$ python3 -q
>>> import numpy as np
>>> np.set_printoptions(suppress=True, linewidth=160)
>>> J = np.loadtxt("case18.csv", delimiter=",")
>>> J
array([[-0.967, -0.31 ,  0.923, -0.856, -0.887, -0.901,  0.388, -0.856, -0.885,  0.245],
       [-0.959, -0.235,  0.598, -0.814, -0.68 ,  0.119,  0.168, -0.821, -0.578, -0.149],
       [-0.706, -0.139,  0.414, -0.508, -0.397, -0.04 ,  0.139, -0.508, -0.31 , -0.02 ],
       [ 0.354,  0.843, -0.954,  0.953, -0.446, -0.998, -0.961,  0.909, -0.987, -0.273],
       [-0.09 ,  0.178, -0.892,  0.178,  0.611,  0.974, -0.454,  0.119,  0.675, -0.572],
       [-0.766, -0.319,  0.774, -0.701, -0.53 , -0.178,  0.446, -0.675, -0.282,  0.159],
       [-0.188,  0.235, -0.67 ,  0.235,  0.129,  0.345, -0.454,  0.159, -0.119, -0.319],
       [ 0.478, -0.845,  0.999, -0.896, -0.422, -0.508,  0.983, -0.786,  0.766,  0.872],
       [ 0.926,  0.592, -0.611,  0.927,  0.03 , -0.993, -0.68 ,  0.909, -0.808,  0.282],
       [ 0.515, -0.565,  0.998, -0.523, -0.837, -0.999,  0.907, -0.345, -0.753,  0.907],
       [ 0.827,  0.585, -0.856,  0.89 ,  0.282, -0.89 , -0.749,  0.856, -0.578, -0.09 ],
       [-0.967, -0.245,  0.898, -0.827, -0.887, -0.919,  0.282, -0.834, -0.905,  0.207]])
>>> T = np.stack([J, -1 * J, J[::-1]])
>>> np.linalg.matrix_rank(T)
array([10, 10, 10])
>>> T.shape
(3, 12, 10)
>>> np.linalg.matrix_rank(T.reshape(3, -1))
np.int64(2)
>>> (T @ J.T).shape
(3, 12, 12)
>>> T.sum(axis=0)
array([[-0.967, -0.245,  0.898, -0.827, -0.887, -0.919,  0.282, -0.834, -0.905,  0.207],
       [ 0.827,  0.585, -0.856,  0.89 ,  0.282, -0.89 , -0.749,  0.856, -0.578, -0.09 ],
       [ 0.515, -0.565,  0.998, -0.523, -0.837, -0.999,  0.907, -0.345, -0.753,  0.907],
       [ 0.926,  0.592, -0.611,  0.927,  0.03 , -0.993, -0.68 ,  0.909, -0.808,  0.282],
       [ 0.478, -0.845,  0.999, -0.896, -0.422, -0.508,  0.983, -0.786,  0.766,  0.872],
       [-0.188,  0.235, -0.67 ,  0.235,  0.129,  0.345, -0.454,  0.159, -0.119, -0.319],
       [-0.766, -0.319,  0.774, -0.701, -0.53 , -0.178,  0.446, -0.675, -0.282,  0.159],
       [-0.09 ,  0.178, -0.892,  0.178,  0.611,  0.974, -0.454,  0.119,  0.675, -0.572],
       [ 0.354,  0.843, -0.954,  0.953, -0.446, -0.998, -0.961,  0.909, -0.987, -0.273],
       [-0.706, -0.139,  0.414, -0.508, -0.397, -0.04 ,  0.139, -0.508, -0.31 , -0.02 ],
       [-0.959, -0.235,  0.598, -0.814, -0.68 ,  0.119,  0.168, -0.821, -0.578, -0.149],
       [-0.967, -0.31 ,  0.923, -0.856, -0.887, -0.901,  0.388, -0.856, -0.885,  0.245]])
>>> out = np.array([[-3, 0, -2],
...     [2, -5, 0],
...     [-4, -3, -4],
...     [0, 2, 3],
...     [3, -5, -4],
...     [-3, -5, 5],
...     [-3, 2, 3],
...     [-4, -5, 5],
...     [3, -5, 1],
...     [-1, -2, -3]])
>>> np.linalg.matrix_rank(J @ out)
np.int64(3)
>>> np.round(np.einsum("ij,ij->i", J, J), 3)
array([5.941, 3.53 , 1.48 , 6.648, 3.192, 2.851, 1.078, 6.111, 5.449, 5.884, 5.059, 5.754])
>>> x0 = np.array([0, 1, 3, 3, 1, 1, 0, 3, 3, 2])
>>> h = np.maximum(J @ x0, 0)
>>> np.flatnonzero(h > 1e-9)
array([ 4,  7,  8, 10])
>>> np.round(J.T @ h, 3)
array([ 1.97 ,  1.252, -2.058,  1.949,  0.683, -1.36 , -1.707,  1.871, -0.844,  0.04 ])
>>> h.round(3)
array([0.   , 0.   , 0.   , 0.   , 0.859, 0.   , 0.   , 0.218, 1.444, 0.   , 0.733, 0.   ])
>>> np.round(np.maximum(J @ x0, 0) - np.maximum(-J @ x0, 0), 3)
array([-6.63 , -5.939, -3.352, -1.384,  0.859, -3.361, -1.114,  0.218,  1.444, -2.456,  0.733, -6.641])
>>> J * (h > 1e-9)[:, None]
array([[-0.   , -0.   ,  0.   , -0.   , -0.   , -0.   ,  0.   , -0.   , -0.   ,  0.   ],
       [-0.   , -0.   ,  0.   , -0.   , -0.   ,  0.   ,  0.   , -0.   , -0.   , -0.   ],
       [-0.   , -0.   ,  0.   , -0.   , -0.   , -0.   ,  0.   , -0.   , -0.   , -0.   ],
       [ 0.   ,  0.   , -0.   ,  0.   , -0.   , -0.   , -0.   ,  0.   , -0.   , -0.   ],
       [-0.09 ,  0.178, -0.892,  0.178,  0.611,  0.974, -0.454,  0.119,  0.675, -0.572],
       [-0.   , -0.   ,  0.   , -0.   , -0.   , -0.   ,  0.   , -0.   , -0.   ,  0.   ],
       [-0.   ,  0.   , -0.   ,  0.   ,  0.   ,  0.   , -0.   ,  0.   , -0.   , -0.   ],
       [ 0.478, -0.845,  0.999, -0.896, -0.422, -0.508,  0.983, -0.786,  0.766,  0.872],
       [ 0.926,  0.592, -0.611,  0.927,  0.03 , -0.993, -0.68 ,  0.909, -0.808,  0.282],
       [ 0.   , -0.   ,  0.   , -0.   , -0.   , -0.   ,  0.   , -0.   , -0.   ,  0.   ],
       [ 0.827,  0.585, -0.856,  0.89 ,  0.282, -0.89 , -0.749,  0.856, -0.578, -0.09 ],
       [-0.   , -0.   ,  0.   , -0.   , -0.   , -0.   ,  0.   , -0.   , -0.   ,  0.   ]])
>>> mat = np.load("x.npy")
>>> mat
array([[ 0,  0,  0, -1],
       [ 1,  1,  1,  0],
       [ 3,  3,  3,  2],
       [ 2,  2,  2,  1],
       [-1, -1, -1, -2],
       [-1, -1, -1, -2],
       [-2, -2, -2, -3]])
>>> [round(float(x), 3) for x in np.linalg.svd(mat, compute_uv=False)[:3]]
[8.818, 2.291, 0.0]
>>> np.argsort(-np.linalg.norm(mat, axis=0).round(6), kind="stable")[:3]
array([3, 0, 1])
>>> round(np.linalg.norm(mat, 2) / np.linalg.norm(mat), 3)
np.float64(0.968)
>>> mat @ mat
Traceback (most recent call last):
  File "<python-input-25>", line 1, in <module>
    mat @ mat
    ~~~~^~~~~
ValueError: matmul: Input operand 1 has a mismatch in its core dimension 0, with gufunc signature (n?,k),(k,m?)->(n?,m?) (size 7 is different from 4)
>>> C2 = mat.T @ mat
>>> np.trace(C2), (mat ** 2).sum()
(np.int64(83), np.int64(83))
>>> C2
array([[20, 20, 20, 18],
       [20, 20, 20, 18],
       [20, 20, 20, 18],
       [18, 18, 18, 23]])
>>> np.round(np.linalg.svd(mat, compute_uv=False) ** 2, 3) + 0
array([77.753,  5.247,  0.   ,  0.   ])
>>> (mat @ mat.T).shape
(7, 7)
>>> Uu, sv, Vt = np.linalg.svd(mat)
>>> sv.round(3) + 0
array([8.818, 2.291, 0.   , 0.   ])
>>> out = Uu[:, :2] @ np.diag(sv[:2]) @ Vt[:2]
>>> out.round(3) + 0
array([[ 0.,  0.,  0., -1.],
       [ 1.,  1.,  1.,  0.],
       [ 3.,  3.,  3.,  2.],
       [ 2.,  2.,  2.,  1.],
       [-1., -1., -1., -2.],
       [-1., -1., -1., -2.],
       [-2., -2., -2., -3.]])
>>> T = np.stack([mat, 4 * mat, mat[::-1]])
>>> np.linalg.matrix_rank(T.reshape(3, -1))
np.int64(2)
>>> (T @ mat.T).shape
(3, 7, 7)
>>> np.unravel_index(np.abs(mat).argmax(), mat.shape)
(np.int64(2), np.int64(0))
>>> np.diff(mat, axis=0)
array([[ 1,  1,  1,  1],
       [ 2,  2,  2,  2],
       [-1, -1, -1, -1],
       [-3, -3, -3, -3],
       [ 0,  0,  0,  0],
       [-1, -1, -1, -1]])
>>> mat.sum(axis=0)
array([ 2,  2,  2, -5])
>>> round(float(np.linalg.norm(mat)), 3)
9.11
>>> X = np.load("data.npy")
>>> X
array([[ 0, -2, -1],
       [ 0,  0,  2],
       [ 0,  0,  0]])
>>> rng = np.random.default_rng(55052)
>>> out = X + rng.integers(-2, 3, (3, 2)) @ rng.integers(-2, 3, (2, 3))
>>> out
array([[ 0, -2, -1],
       [ 1,  0,  4],
       [ 0, -2,  0]])
>>> np.round(np.linalg.svd(out - X, compute_uv=False), 3)
array([2.236, 2.   , 0.   ])
>>> np.abs(out - X).sum(axis=1)
array([0, 3, 2])
>>> out - X
array([[ 0,  0,  0],
       [ 1,  0,  2],
       [ 0, -2,  0]])
>>> np.linalg.matrix_rank(out - X, tol=1e-8)
np.int64(2)
>>> np.round(np.linalg.norm(out, 2) / np.linalg.norm(out), 3)
np.float64(0.839)
>>> np.argsort(-np.linalg.norm(out, axis=0).round(6), kind="stable")[:3]
array([2, 1, 0])
>>> round(np.log10(np.linalg.cond(out)))
1
>>> np.linalg.cond(out) > 100
np.False_
>>> feats = np.array([[6.0, 0.0, 5.0], [0.0, 6.0, 0.0], [5.0, 0.0, 6.0]])
>>> out = np.array([[0, 3, 1], [0, 0, 1]])
>>> cent = np.kron(out, feats)
>>> cent
array([[ 0.,  0.,  0., 18.,  0., 15.,  6.,  0.,  5.],
       [ 0.,  0.,  0.,  0., 18.,  0.,  0.,  6.,  0.],
       [ 0.,  0.,  0., 15.,  0., 18.,  5.,  0.,  6.],
       [ 0.,  0.,  0.,  0.,  0.,  0.,  6.,  0.,  5.],
       [ 0.,  0.,  0.,  0.,  0.,  0.,  0.,  6.,  0.],
       [ 0.,  0.,  0.,  0.,  0.,  0.,  5.,  0.,  6.]])
>>> K = np.loadtxt("out2.csv", delimiter=",")
>>> K
array([[ 2.014,  2.72 ,  2.602, -2.596],
       [ 0.301,  5.479, -2.918,  0.328],
       [-5.731,  0.202,  2.788, -0.235],
       [-2.644, -2.467,  0.343, -3.772],
       [ 6.831, -1.914, -1.163,  1.128]])
>>> q = K.astype(float).copy()
>>> for j in range(4):
...     q[:, j] -= q[:, :j] @ (q[:, :j].T @ q[:, j])
...     q[:, j] /= np.linalg.norm(q[:, j])
... 
>>> np.round(q.T @ K, 3) + 0
array([[ 9.521, -0.061, -2.15 ,  1.46 ],
       [ 0.   ,  6.871, -1.033,  0.28 ],
       [ 0.   ,  0.   ,  4.34 , -1.738],
       [ 0.   ,  0.   ,  0.   ,  4.144]])
>>> np.round(q.T @ q, 3) + 0
array([[1., 0., 0., 0.],
       [0., 1., 0., 0.],
       [0., 0., 1., 0.],
       [0., 0., 0., 1.]])
>>> q, Rm = np.linalg.qr(K)
>>> round(np.trace(q @ q.T), 3)
np.float64(4.0)
>>> np.allclose(Rm.T @ Rm, K.T @ K)
True
>>> C2 = K.T @ K
>>> np.round(np.diag(C2), 3)
array([90.644, 47.208, 24.528, 22.402])
>>> np.round(np.linalg.eigvalsh(C2)[::-1], 3)
array([100.011,  48.997,  24.01 ,  11.765])
>>> np.round(np.trace(C2), 3), round((K ** 2).sum(), 3)
(np.float64(184.783), np.float64(184.783))
>>> m1 = np.array([[2, 4, -6, -7, 9, 7, 6, 8, 9, 2, -2],
...     [7, 3, -5, 1, -5, 2, 7, -7, 3, 3, -9],
...     [3, 2, 9, -7, 4, 4, 3, 3, -6, -2, -5],
...     [6, -9, 3, -7, -5, 0, 3, -4, -3, -6, 7],
...     [2, 5, 8, -2, -2, 5, -7, 4, -6, -9, -4],
...     [7, 8, 8, -6, -4, 4, 8, -5, 0, -4, 3],
...     [7, -6, 2, 5, -8, 7, 5, -8, 0, -8, -5]])
>>> m1[-1] = m1[0] + -2 * m1[1]
>>> m1
array([[  2,   4,  -6,  -7,   9,   7,   6,   8,   9,   2,  -2],
       [  7,   3,  -5,   1,  -5,   2,   7,  -7,   3,   3,  -9],
       [  3,   2,   9,  -7,   4,   4,   3,   3,  -6,  -2,  -5],
       [  6,  -9,   3,  -7,  -5,   0,   3,  -4,  -3,  -6,   7],
       [  2,   5,   8,  -2,  -2,   5,  -7,   4,  -6,  -9,  -4],
       [  7,   8,   8,  -6,  -4,   4,   8,  -5,   0,  -4,   3],
       [-12,  -2,   4,  -9,  19,   3,  -8,  22,   3,  -4,  16]])
>>> out = np.c_[K[:, :1] @ np.array([[-2]]), np.array([-1, 1, -7, -1, 8])]
>>> out
array([[ -4.028,  -1.   ],
       [ -0.602,   1.   ],
       [ 11.462,  -7.   ],
       [  5.288,  -1.   ],
       [-13.662,   8.   ]])
>>> np.linalg.matrix_rank(np.c_[K, out])
np.int64(5)
>>> np.round(np.linalg.norm(np.linalg.qr(K)[0].T @ out, axis=0) ** 2 / ((out ** 2).sum(axis=0) + 1e-12), 3)
array([1.   , 0.995])
>>> ang = np.deg2rad(36)
>>> F = np.eye(11)
>>> F[np.ix_([8, 2], [8, 2])] = [[np.cos(ang), -np.sin(ang)], [np.sin(ang), np.cos(ang)]]
>>> F.round(3)
array([[ 1.   ,  0.   ,  0.   ,  0.   ,  0.   ,  0.   ,  0.   ,  0.   ,  0.   ,  0.   ,  0.   ],
       [ 0.   ,  1.   ,  0.   ,  0.   ,  0.   ,  0.   ,  0.   ,  0.   ,  0.   ,  0.   ,  0.   ],
       [ 0.   ,  0.   ,  0.809,  0.   ,  0.   ,  0.   ,  0.   ,  0.   ,  0.588,  0.   ,  0.   ],
       [ 0.   ,  0.   ,  0.   ,  1.   ,  0.   ,  0.   ,  0.   ,  0.   ,  0.   ,  0.   ,  0.   ],
       [ 0.   ,  0.   ,  0.   ,  0.   ,  1.   ,  0.   ,  0.   ,  0.   ,  0.   ,  0.   ,  0.   ],
       [ 0.   ,  0.   ,  0.   ,  0.   ,  0.   ,  1.   ,  0.   ,  0.   ,  0.   ,  0.   ,  0.   ],
       [ 0.   ,  0.   ,  0.   ,  0.   ,  0.   ,  0.   ,  1.   ,  0.   ,  0.   ,  0.   ,  0.   ],
       [ 0.   ,  0.   ,  0.   ,  0.   ,  0.   ,  0.   ,  0.   ,  1.   ,  0.   ,  0.   ,  0.   ],
       [ 0.   ,  0.   , -0.588,  0.   ,  0.   ,  0.   ,  0.   ,  0.   ,  0.809,  0.   ,  0.   ],
       [ 0.   ,  0.   ,  0.   ,  0.   ,  0.   ,  0.   ,  0.   ,  0.   ,  0.   ,  1.   ,  0.   ],
       [ 0.   ,  0.   ,  0.   ,  0.   ,  0.   ,  0.   ,  0.   ,  0.   ,  0.   ,  0.   ,  1.   ]])
>>> out = np.linalg.inv(F)
>>> np.round(np.linalg.inv(out), 3)
array([[ 1.   ,  0.   ,  0.   ,  0.   ,  0.   ,  0.   ,  0.   ,  0.   ,  0.   ,  0.   ,  0.   ],
       [ 0.   ,  1.   ,  0.   ,  0.   ,  0.   ,  0.   ,  0.   ,  0.   ,  0.   ,  0.   ,  0.   ],
       [ 0.   ,  0.   ,  0.809,  0.   ,  0.   ,  0.   ,  0.   ,  0.   ,  0.588,  0.   ,  0.   ],
       [ 0.   ,  0.   ,  0.   ,  1.   ,  0.   ,  0.   ,  0.   ,  0.   ,  0.   ,  0.   ,  0.   ],
       [ 0.   ,  0.   ,  0.   ,  0.   ,  1.   ,  0.   ,  0.   ,  0.   ,  0.   ,  0.   ,  0.   ],
       [ 0.   ,  0.   ,  0.   ,  0.   ,  0.   ,  1.   ,  0.   ,  0.   ,  0.   ,  0.   ,  0.   ],
       [ 0.   ,  0.   ,  0.   ,  0.   ,  0.   ,  0.   ,  1.   ,  0.   ,  0.   ,  0.   ,  0.   ],
       [ 0.   ,  0.   ,  0.   ,  0.   ,  0.   ,  0.   ,  0.   ,  1.   ,  0.   ,  0.   ,  0.   ],
       [ 0.   ,  0.   , -0.588,  0.   ,  0.   ,  0.   ,  0.   ,  0.   ,  0.809,  0.   ,  0.   ],
       [ 0.   ,  0.   ,  0.   ,  0.   ,  0.   ,  0.   ,  0.   ,  0.   ,  0.   ,  1.   ,  0.   ],
       [ 0.   ,  0.   ,  0.   ,  0.   ,  0.   ,  0.   ,  0.   ,  0.   ,  0.   ,  0.   ,  1.   ]])
>>> np.round(F @ out, 3) + 0
array([[1., 0., 0., 0., 0., 0., 0., 0., 0., 0., 0.],
       [0., 1., 0., 0., 0., 0., 0., 0., 0., 0., 0.],
       [0., 0., 1., 0., 0., 0., 0., 0., 0., 0., 0.],
       [0., 0., 0., 1., 0., 0., 0., 0., 0., 0., 0.],
       [0., 0., 0., 0., 1., 0., 0., 0., 0., 0., 0.],
       [0., 0., 0., 0., 0., 1., 0., 0., 0., 0., 0.],
       [0., 0., 0., 0., 0., 0., 1., 0., 0., 0., 0.],
       [0., 0., 0., 0., 0., 0., 0., 1., 0., 0., 0.],
       [0., 0., 0., 0., 0., 0., 0., 0., 1., 0., 0.],
       [0., 0., 0., 0., 0., 0., 0., 0., 0., 1., 0.],
       [0., 0., 0., 0., 0., 0., 0., 0., 0., 0., 1.]])
>>> np.round(np.linalg.det(F) * np.linalg.det(out), 3)
np.float64(1.0)
>>> out.round(3)
array([[ 1.   ,  0.   ,  0.   ,  0.   ,  0.   ,  0.   ,  0.   ,  0.   ,  0.   ,  0.   ,  0.   ],
       [ 0.   ,  1.   ,  0.   ,  0.   ,  0.   ,  0.   ,  0.   ,  0.   ,  0.   ,  0.   ,  0.   ],
       [ 0.   ,  0.   ,  0.809,  0.   ,  0.   ,  0.   ,  0.   ,  0.   , -0.588,  0.   ,  0.   ],
       [ 0.   ,  0.   ,  0.   ,  1.   ,  0.   ,  0.   ,  0.   ,  0.   ,  0.   ,  0.   ,  0.   ],
       [ 0.   ,  0.   ,  0.   ,  0.   ,  1.   ,  0.   ,  0.   ,  0.   ,  0.   ,  0.   ,  0.   ],
       [ 0.   ,  0.   ,  0.   ,  0.   ,  0.   ,  1.   ,  0.   ,  0.   ,  0.   ,  0.   ,  0.   ],
       [ 0.   ,  0.   ,  0.   ,  0.   ,  0.   ,  0.   ,  1.   ,  0.   ,  0.   ,  0.   ,  0.   ],
       [ 0.   ,  0.   ,  0.   ,  0.   ,  0.   ,  0.   ,  0.   ,  1.   ,  0.   ,  0.   ,  0.   ],
       [ 0.   ,  0.   ,  0.588,  0.   ,  0.   ,  0.   ,  0.   ,  0.   ,  0.809,  0.   ,  0.   ],
       [ 0.   ,  0.   ,  0.   ,  0.   ,  0.   ,  0.   ,  0.   ,  0.   ,  0.   ,  1.   ,  0.   ],
       [ 0.   ,  0.   ,  0.   ,  0.   ,  0.   ,  0.   ,  0.   ,  0.   ,  0.   ,  0.   ,  1.   ]])
>>> np.round(np.linalg.slogdet(F)[0], 3)
np.float64(1.0)
